$ python -q
>>> import numpy as np
>>> import numpy.linalg as la
>>> np.set_printoptions(suppress=True, linewidth=120)
>>> E = np.load("m.npy")
>>> E
array([[22, 23, 16],
       [23, 30, 16],
       [16, 16, 12]])
>>> round(np.log10(la.cond(E)))
3
>>> np.round(np.abs(la.svd(E)[2][-1]), 2)
array([0.66, 0.11, 0.74])
>>> np.argsort(-la.norm(E, axis=0).round(6), kind="stable")[:3]
array([1, 0, 2])
>>> round(la.det(2 * E), 2), round(float(la.det(E)), 2)
(np.float64(288.0), 36.0)
>>> np.kron(np.eye(2, dtype=int), E)
array([[22, 23, 16,  0,  0,  0],
       [23, 30, 16,  0,  0,  0],
       [16, 16, 12,  0,  0,  0],
       [ 0,  0,  0, 22, 23, 16],
       [ 0,  0,  0, 23, 30, 16],
       [ 0,  0,  0, 16, 16, 12]])
>>> round(float(la.eigvals(E).sum().real), 2)
64.0
>>> np.einsum("ij,ji->", E, E)
np.int64(3610)
>>> np.round(la.eigvals(E), 2)
array([59.96,  0.15,  3.89])
>>> evals, V = la.eigvalsh(E)
Traceback (most recent call last):
  File "<python-input-13>", line 1, in <module>
    evals, V = la.eigvalsh(E)
    ^^^^^^^^
ValueError: too many values to unpack (expected 2)
>>> evals, V = la.eigh(E)
>>> np.round(la.eigvalsh(E @ E), 2)
array([   0.02,   15.12, 3594.86])
>>> np.round(V.T @ E @ V, 2) + 0
array([[ 0.15,  0.  ,  0.  ],
       [ 0.  ,  3.89,  0.  ],
       [ 0.  ,  0.  , 59.96]])
>>> np.round(la.eigvalsh(E + -3 * np.eye(3)), 2)
array([-2.85,  0.89, 56.96])
>>> np.round(V @ np.diag(evals) @ V.T, 2)
array([[22., 23., 16.],
       [23., 30., 16.],
       [16., 16., 12.]])
>>> np.unique(evals.round(6) + 0, return_counts=True)[1]
array([1, 1, 1])
>>> evals.sum(), np.trace(E)
(np.float64(64.0), np.int64(64))
>>> np.round(la.svd(E, compute_uv=False), 2)
array([59.96,  3.89,  0.15])
>>> Uu, sv, VT = la.svd(E)
>>> np.argmax(sv[:-1] / (sv[1:] + 1e-6)) + 1
np.int64(2)
>>> sv.round(2)
array([59.96,  3.89,  0.15])
>>> Y = Uu[:, :2] @ np.diag(sv[:2]) @ VT[:2]
>>> la.matrix_rank(E, rtol=0.05)
np.int64(2)
>>> W = np.array([[3, -1, 3], [0, -2, 0], [-2, -3, 2]])
>>> coef = np.array([-1, -2, -1])
>>> act = np.maximum(E @ W + coef, 0)
>>> la.matrix_rank(act)
np.int64(2)
>>> (act > 0).astype(int)
array([[1, 0, 1],
       [1, 0, 1],
       [1, 0, 1]])
>>> act
array([[ 33,   0,  97],
       [ 36,   0, 100],
       [ 23,   0,  71]])
>>> W2 = np.array([[-2, -3], [-1, 0], [2, -3]])
>>> W @ W2
array([[  1, -18],
       [  2,   0],
       [ 11,   0]])
>>> m1 = np.loadtxt("case4.csv", delimiter=",")
>>> m1
array([[ 0.06,  0.38, -0.2 , -0.08],
       [ 0.42,  2.66, -1.4 , -0.56],
       [-0.51, -3.23,  1.7 ,  0.68],
       [ 0.  ,  0.  ,  0.  ,  0.  ],
       [-0.39, -2.47,  1.3 ,  0.52]])
>>> # rank 1
>>> la.cond(m1) > 100
np.True_
>>> la.matrix_rank(m1, rtol=0.1)
np.int64(1)
>>> round(la.norm(m1, 2) / la.norm(m1), 2)
np.float64(1.0)
>>> [round(float(x), 2) for x in la.svd(m1, compute_uv=False)[:3]]
[5.65, 0.0, 0.0]
>>> feats = np.load("mat.npy")
>>> feats
array([[-3,  2,  0,  0],
       [-2,  0,  3, -1],
       [ 0,  3,  2,  2],
       [ 0,  2, -3, -3],
       [-2,  3, -1, -2]])
>>> x0 = np.array([-2, 4, -5, 5])
>>> target = feats @ x0
>>> coef, lr = np.zeros(4), 1 / la.norm(feats, 2) ** 2
>>> for i in range(5):
...     coef -= lr * feats.T @ (feats @ coef - target)
...     if i % 1 == 0: print(i, round(la.norm(feats @ coef - target), 2))
... 
0 16.28
1 12.78
2 10.36
3 8.66
4 7.43
>>> coef.round(2)
array([-0.31,  4.26, -2.92,  2.4 ])
>>> feats.ravel(order="F")
array([-3, -2,  0,  0, -2,  2,  0,  3,  2,  3,  0,  3,  2, -3, -1,  0, -1,  2, -3, -2])
>>> feats.reshape(-1, 2)
array([[-3,  2],
       [ 0,  0],
       [-2,  0],
       [ 3, -1],
       [ 0,  3],
       [ 2,  2],
       [ 0,  2],
       [-3, -3],
       [-2,  3],
       [-1, -2]])
>>> feats.reshape(2, -1)
array([[-3,  2,  0,  0, -2,  0,  3, -1,  0,  3],
       [ 2,  2,  0,  2, -3, -3, -2,  3, -1, -2]])
>>> t3 = feats.reshape(5, 2, -1)
>>> np.einsum("ihd,jhd->hij", t3, t3).shape
(2, 5, 5)
>>> np.einsum("ihd,ihd->ih", t3, t3)
array([[13,  0],
       [ 4, 10],
       [ 9,  8],
       [ 4, 18],
       [13,  5]])
>>> np.swapaxes(t3, 1, 2)[2]
array([[0, 2],
       [3, 2]])
>>> t3.shape
(5, 2, 2)
>>> t3.sum(axis=1)
array([[-3,  2],
       [ 1, -1],
       [ 2,  5],
       [-3, -1],
       [-3,  1]])
>>> t3[:, 0]
array([[-3,  2],
       [-2,  0],
       [ 0,  3],
       [ 0,  2],
       [-2,  3]])
>>> W = np.array([[1, -3, 2, -1, 1, -2],
...     [-1, 1, 0, -1, -2, 1],
...     [-3, 1, -3, 0, -2, -2],
...     [0, -3, 2, 0, 0, 0]])
>>> coef = np.array([-1, 7, -3, 8, -4, 4])
>>> act = np.maximum(feats @ W + coef, 0)
>>> act
array([[ 0, 18,  0,  9,  0, 12],
       [ 0, 19,  0, 10,  0,  2],
       [ 0,  6,  0,  5,  0,  3],
       [ 6, 15,  0,  6,  0, 12],
       [ 0, 21,  0,  7,  0, 13]])
>>> la.matrix_rank(act)
np.int64(4)
>>> (act > 0).astype(int)
array([[0, 1, 0, 1, 0, 1],
       [0, 1, 0, 1, 0, 1],
       [0, 1, 0, 1, 0, 1],
       [1, 1, 0, 1, 0, 1],
       [0, 1, 0, 1, 0, 1]])
>>> W2 = np.array([[-9, 3, 0],
...     [-6, -5, 5],
...     [7, 4, -9],
...     [1, -4, -5],
...     [5, 9, 3],
...     [0, 8, 2]])
>>> (act @ W2).round(6).argmax(axis=1)
array([2, 2, 2, 2, 2])
>>> act @ W2
array([[ -99,  -30,   69],
       [-104, -119,   49],
       [ -31,  -26,   11],
       [-138,   15,   69],
       [-119,  -29,   96]])
